$ python -q
>>> import numpy as np
>>> import numpy.linalg as la
>>> np.set_printoptions(precision=3, suppress=True, linewidth=100)
>>> F = np.loadtxt("case1.csv", delimiter=",")
>>> F
array([[ 3.,  3.,  5., 20.],
       [ 0.,  4.,  4., 16.],
       [ 1.,  4.,  2.,  8.],
       [ 2.,  0.,  4., 16.]])
>>> la.lstsq(F[:-1].T, F[-1])[2]
np.int32(3)
>>> np.allclose(F[:-1].T @ la.lstsq(F[:-1].T, F[-1])[0], F[-1])
True
>>> np.round(F @ la.pinv(F) @ F, 3) + 0
array([[ 3.,  3.,  5., 20.],
       [ 0.,  4.,  4., 16.],
       [ 1.,  4.,  2.,  8.],
       [ 2.,  0.,  4., 16.]])
>>> F.mean(axis=0)
array([ 1.5 ,  2.75,  3.75, 15.  ])
>>> np.abs(F).max()
np.float64(20.0)
>>> F.shape
(4, 4)
>>> np.unravel_index(np.abs(F).argmax(), F.shape)
(np.int64(0), np.int64(3))
>>> F.sum(axis=0)
array([ 6., 11., 15., 60.])
>>> la.matrix_rank(F)
np.int64(3)
>>> np.diff(F, axis=0)
array([[-3.,  1., -1., -4.],
       [ 1.,  0., -2., -8.],
       [ 1., -4.,  2.,  8.]])
>>> round(la.norm(F), 3)
np.float64(33.045)
>>> np.round(la.svd(F, compute_uv=False), 3) + 0
array([32.749,  4.059,  1.737,  0.   ])
>>> F.sum(axis=1)
array([31., 24., 15., 22.])
>>> U, sigma, VT = la.svd(F)
>>> np.argmax(sigma[:-1] / (sigma[1:] + 1e-6)) + 1
np.int64(3)
>>> B = U[:, :3] @ np.diag(sigma[:3]) @ VT[:3]
>>> round(float(la.norm(F - B) / la.norm(F)), 3)
0.0
>>> la.matrix_rank(F, rtol=0.05)
np.int64(3)
>>> rng = np.random.default_rng(25935)
>>> W0 = np.eye(9, dtype=int)[rng.permutation(9)]
>>> W0
array([[0, 1, 0, 0, 0, 0, 0, 0, 0],
       [0, 0, 0, 0, 0, 0, 1, 0, 0],
       [1, 0, 0, 0, 0, 0, 0, 0, 0],
       [0, 0, 0, 0, 1, 0, 0, 0, 0],
       [0, 0, 0, 0, 0, 1, 0, 0, 0],
       [0, 0, 1, 0, 0, 0, 0, 0, 0],
       [0, 0, 0, 0, 0, 0, 0, 0, 1],
       [0, 0, 0, 0, 0, 0, 0, 1, 0],
       [0, 0, 0, 1, 0, 0, 0, 0, 0]])
>>> z = rng.permutation(9)
>>> B = W0[:, z] * rng.choice([-1, 1], 9)
>>> B
array([[ 0,  0, -1,  0,  0,  0,  0,  0,  0],
       [ 0,  0,  0,  0,  1,  0,  0,  0,  0],
       [ 0,  0,  0,  0,  0,  0,  0,  1,  0],
       [ 0,  1,  0,  0,  0,  0,  0,  0,  0],
       [ 0,  0,  0,  0,  0,  0,  0,  0, -1],
       [ 0,  0,  0, -1,  0,  0,  0,  0,  0],
       [ 0,  0,  0,  0,  0,  0,  1,  0,  0],
       [ 0,  0,  0,  0,  0, -1,  0,  0,  0],
       [ 1,  0,  0,  0,  0,  0,  0,  0,  0]])
>>> U, _, VT = la.svd(W0.T @ B)
>>> z
array([3, 4, 1, 2, 6, 7, 8, 0, 5])
>>> U @ VT
array([[ 0.,  0.,  0.,  0.,  0.,  0.,  0.,  1.,  0.],
       [ 0.,  0., -1.,  0.,  0.,  0.,  0.,  0.,  0.],
       [ 0.,  0.,  0., -1.,  0.,  0.,  0.,  0.,  0.],
       [ 1.,  0.,  0.,  0.,  0.,  0.,  0.,  0.,  0.],
       [ 0.,  1.,  0.,  0.,  0.,  0.,  0.,  0.,  0.],
       [ 0.,  0.,  0.,  0.,  0.,  0.,  0.,  0., -1.],
       [ 0.,  0.,  0.,  0.,  1.,  0.,  0.,  0.,  0.],
       [ 0.,  0.,  0.,  0.,  0., -1.,  0.,  0.,  0.],
       [ 0.,  0.,  0.,  0.,  0.,  0.,  1.,  0.,  0.]])
>>> vec = np.array([3, 3, 3, 6, 8, 9, 1, 0, 0])
>>> [p for p in range(1, 25) if np.allclose(la.matrix_power(W0, p), np.eye(9))]
[8, 16, 24]
>>> 9 - la.matrix_rank(W0 - np.eye(9), tol=1e-8)
np.int64(2)
>>> la.inv(W0)
array([[0., 0., 1., 0., 0., 0., 0., 0., 0.],
       [1., 0., 0., 0., 0., 0., 0., 0., 0.],
       [0., 0., 0., 0., 0., 1., 0., 0., 0.],
       [0., 0., 0., 0., 0., 0., 0., 0., 1.],
       [0., 0., 0., 1., 0., 0., 0., 0., 0.],
       [0., 0., 0., 0., 1., 0., 0., 0., 0.],
       [0., 1., 0., 0., 0., 0., 0., 0., 0.],
       [0., 0., 0., 0., 0., 0., 0., 1., 0.],
       [0., 0., 0., 0., 0., 0., 1., 0., 0.]])
>>> theta = np.radians(45)
>>> R = np.eye(9)
>>> R[0, 0] = R[8, 8] = np.cos(theta)
>>> R[0, 8], R[8, 0] = -np.sin(theta), np.sin(theta)
>>> R
array([[ 0.707,  0.   ,  0.   ,  0.   ,  0.   ,  0.   ,  0.   ,  0.   , -0.707],
       [ 0.   ,  1.   ,  0.   ,  0.   ,  0.   ,  0.   ,  0.   ,  0.   ,  0.   ],
       [ 0.   ,  0.   ,  1.   ,  0.   ,  0.   ,  0.   ,  0.   ,  0.   ,  0.   ],
       [ 0.   ,  0.   ,  0.   ,  1.   ,  0.   ,  0.   ,  0.   ,  0.   ,  0.   ],
       [ 0.   ,  0.   ,  0.   ,  0.   ,  1.   ,  0.   ,  0.   ,  0.   ,  0.   ],
       [ 0.   ,  0.   ,  0.   ,  0.   ,  0.   ,  1.   ,  0.   ,  0.   ,  0.   ],
       [ 0.   ,  0.   ,  0.   ,  0.   ,  0.   ,  0.   ,  1.   ,  0.   ,  0.   ],
       [ 0.   ,  0.   ,  0.   ,  0.   ,  0.   ,  0.   ,  0.   ,  1.   ,  0.   ],
       [ 0.707,  0.   ,  0.   ,  0.   ,  0.   ,  0.   ,  0.   ,  0.   ,  0.707]])
>>> B = W0 @ R.T
>>> np.allclose(la.norm(W0, axis=1), la.norm(B, axis=1))
True
>>> B
array([[ 0.   ,  1.   ,  0.   ,  0.   ,  0.   ,  0.   ,  0.   ,  0.   ,  0.   ],
       [ 0.   ,  0.   ,  0.   ,  0.   ,  0.   ,  0.   ,  1.   ,  0.   ,  0.   ],
       [ 0.707,  0.   ,  0.   ,  0.   ,  0.   ,  0.   ,  0.   ,  0.   ,  0.707],
       [ 0.   ,  0.   ,  0.   ,  0.   ,  1.   ,  0.   ,  0.   ,  0.   ,  0.   ],
       [ 0.   ,  0.   ,  0.   ,  0.   ,  0.   ,  1.   ,  0.   ,  0.   ,  0.   ],
       [ 0.   ,  0.   ,  1.   ,  0.   ,  0.   ,  0.   ,  0.   ,  0.   ,  0.   ],
       [-0.707,  0.   ,  0.   ,  0.   ,  0.   ,  0.   ,  0.   ,  0.   ,  0.707],
       [ 0.   ,  0.   ,  0.   ,  0.   ,  0.   ,  0.   ,  0.   ,  1.   ,  0.   ],
       [ 0.   ,  0.   ,  0.   ,  1.   ,  0.   ,  0.   ,  0.   ,  0.   ,  0.   ]])
>>> np.allclose(W0 @ W0.T, B @ B.T)
True
>>> la.svd(W0, compute_uv=False), la.svd(B, compute_uv=False)
(array([1., 1., 1., 1., 1., 1., 1., 1., 1.]), array([1., 1., 1., 1., 1., 1., 1., 1., 1.]))
>>> z = rng.permutation(9)
>>> z
array([6, 1, 8, 2, 0, 4, 3, 7, 5])
>>> B = W0[z][:, z]
>>> np.allclose(B, W0)
False
>>> np.round(la.det(B), 3), round(la.det(W0[z]), 3)
(np.float64(-1.0), np.float64(-1.0))
>>> np.diag(B)
array([0, 0, 0, 0, 0, 0, 0, 1, 0])
>>> np.einsum("ij,ji->", F, F)
np.float64(471.0)
>>> np.round(la.det(F[::-1]), 3)
np.float64(0.0)
>>> M = np.loadtxt("arr.csv", delimiter=",")
>>> M
array([[-1.,  0.,  3.,  3.],
       [ 0., -1.,  0.,  3.],
       [ 3.,  0., -1.,  0.],
       [ 3.,  3.,  0., -1.]])
>>> u = np.array([6, 7, 1, 2])
>>> B = M + np.outer(u, np.eye(4)[2])
>>> B
array([[-1.,  0.,  9.,  3.],
       [ 0., -1.,  7.,  3.],
       [ 3.,  0.,  0.,  0.],
       [ 3.,  3.,  2., -1.]])
>>> round(float(la.det(B) / la.det(M)), 3), round(float(1 + la.solve(M, u)[2]), 3)
(0.164, 0.164)
>>> la.matrix_rank(B - M)
np.int64(1)
>>> U, sigma, VT = la.svd(M, full_matrices=False)
>>> U.shape, sigma.shape, VT.shape
((4, 4), (4,), (4, 4))
>>> np.cumsum(sigma ** 2) / np.sum(sigma ** 2)
array([0.591, 0.847, 0.987, 1.   ])
>>> np.abs(U[:, 0]).round(6).argmax()
np.int64(0)
>>> np.round(U.T @ M @ VT.T, 3) + 0
array([[5.854, 0.   , 0.   , 0.   ],
       [0.   , 3.854, 0.   , 0.   ],
       [0.   , 0.   , 2.854, 0.   ],
       [0.   , 0.   , 0.   , 0.854]])
>>> np.round(np.sqrt((sigma ** 2).sum()), 3), round(la.norm(M), 3)
(np.float64(7.616), np.float64(7.616))
>>> np.abs(VT[0])
array([0.602, 0.372, 0.372, 0.602])
>>> np.round(U.T @ U, 3) + 0
array([[1., 0., 0., 0.],
       [0., 1., 0., 0.],
       [0., 0., 1., 0.],
       [0., 0., 0., 1.]])
>>> sigma / sigma[0]
array([1.   , 0.658, 0.488, 0.146])
>>> O, evecs = la.qr(M[:, :3])[0], la.qr(M[:, 3:])[0]
>>> sigma = la.svd(O.T @ evecs, compute_uv=False)
>>> sigma
array([0.884])
>>> w, evecs = la.eig(M)
>>> round(float(np.prod(w)), 3)
55.0
>>> K = np.loadtxt("layer0.csv", delimiter=",")
>>> K
array([[ 8.,  0.,  0.,  0.,  0.,  0.],
       [ 0.,  0.,  0.,  0.,  0.,  3.],
       [ 4.,  5.,  3.,  3.,  0.,  0.],
       [ 9.,  0.,  0.,  0.,  0.,  0.],
       [14.,  0.,  2.,  0.,  0.,  0.],
       [11.,  0.,  0.,  0.,  0.,  0.],
       [ 0.,  7.,  0.,  6.,  0.,  0.],
       [ 0.,  0.,  0.,  0.,  0.,  2.],
       [ 6.,  1.,  0.,  6.,  0.,  0.],
       [ 5.,  3.,  3.,  0.,  0.,  0.],
       [ 6.,  0.,  0.,  0.,  0.,  0.],
       [ 8.,  2.,  4.,  0.,  0.,  0.],
       [ 9.,  4.,  0.,  6.,  0.,  0.],
       [ 2., 10.,  0., 13.,  0.,  0.],
       [ 0., 11.,  7.,  8.,  0.,  0.],
       [ 0.,  4.,  0.,  0.,  0.,  2.],
       [ 0.,  5.,  0.,  7.,  0.,  0.],
       [ 0.,  0.,  0.,  0.,  0.,  4.],
       [ 1.,  0.,  0.,  0.,  0.,  2.],
       [ 9.,  0.,  0.,  3.,  0.,  0.],
       [ 4.,  0.,  0.,  0.,  0.,  0.],
       [ 0.,  8.,  2.,  6.,  0.,  0.],
       [ 0.,  1.,  0.,  0.,  1.,  2.],
       [ 0.,  0.,  0.,  0.,  0.,  4.],
       [ 0.,  7.,  0.,  4.,  0.,  0.],
       [ 3.,  7.,  3.,  6.,  0.,  0.],
       [11.,  0.,  0.,  0.,  0.,  0.]])
>>> gram = np.cov(K, rowvar=False)
>>> np.median(K, axis=0)
array([3., 1., 0., 0., 0., 0.])
>>> np.polyfit(K[:, 2], K[:, 1], 1)
array([1.008, 1.881])
>>> K.std(axis=0)
array([4.32 , 3.446, 1.707, 3.468, 0.189, 1.271])
>>> round(float(np.corrcoef(K[:, 2], K[:, 1])[0, 1]), 3)
0.499
>>> np.argwhere(np.triu(np.abs(np.corrcoef(K.T)) > 0.8, 1))
array([[1, 3]])
